$ python3 -q
>>> import numpy as np
>>> np.set_printoptions(suppress=True, linewidth=160)
>>> def tidy(a):
...     return np.round(a, 4) + 0
... 
>>> data = np.load("w.npy")
>>> data
array([[ 0,  0,  0,  0,  0,  0,  0,  0,  0],
       [-1, -2,  0,  0,  0,  0,  0,  0,  0],
       [ 2, -2,  2,  0,  0,  0,  0,  0,  0],
       [ 2, -1,  0, -1,  0,  0,  0,  0,  0],
       [-1,  2,  2, -2,  0,  0,  0,  0,  0],
       [-2, -2, -2,  1,  0,  0,  0,  0,  0],
       [-2,  1, -2,  0,  2, -1, -1,  0,  0],
       [ 2, -1, -2,  0,  1, -1, -2, -2,  0],
       [ 2,  1,  1, -1,  0, -1,  2,  1,  1]])
>>> tidy(np.sort(np.linalg.eigvals(data)))
array([-2., -2., -1., -1.,  0.,  0.,  0.,  1.,  2.])
>>> [int(np.linalg.matrix_rank(np.linalg.matrix_power(data, p))) for p in range(1, 10)]
[7, 6, 6, 6, 6, 6, 6, 6, 6]
>>> np.linalg.matrix_rank(data - data[0, 0] * np.eye(9))
np.int64(7)
>>> def softmax(z):
...     e = np.exp(z - z.max(axis=-1, keepdims=True))
...     return e / e.sum(axis=-1, keepdims=True)
... 
>>> tidy(softmax(data[2] + -1))
array([0.3533, 0.0065, 0.3533, 0.0478, 0.0478, 0.0478, 0.0478, 0.0478, 0.0478])
>>> tidy(softmax(data[2]))
array([0.3533, 0.0065, 0.3533, 0.0478, 0.0478, 0.0478, 0.0478, 0.0478, 0.0478])
>>> scores = data @ data.T / np.sqrt(9)
>>> tidy(softmax(scores)[2] @ data)
array([ 1.852 , -1.652 ,  1.532 , -0.1671,  0.0282, -0.0808,  0.0511, -0.0014,  0.0531])
>>> softmax(scores).round(6).argmax(axis=1)
array([0, 5, 2, 2, 4, 5, 6, 7, 8])
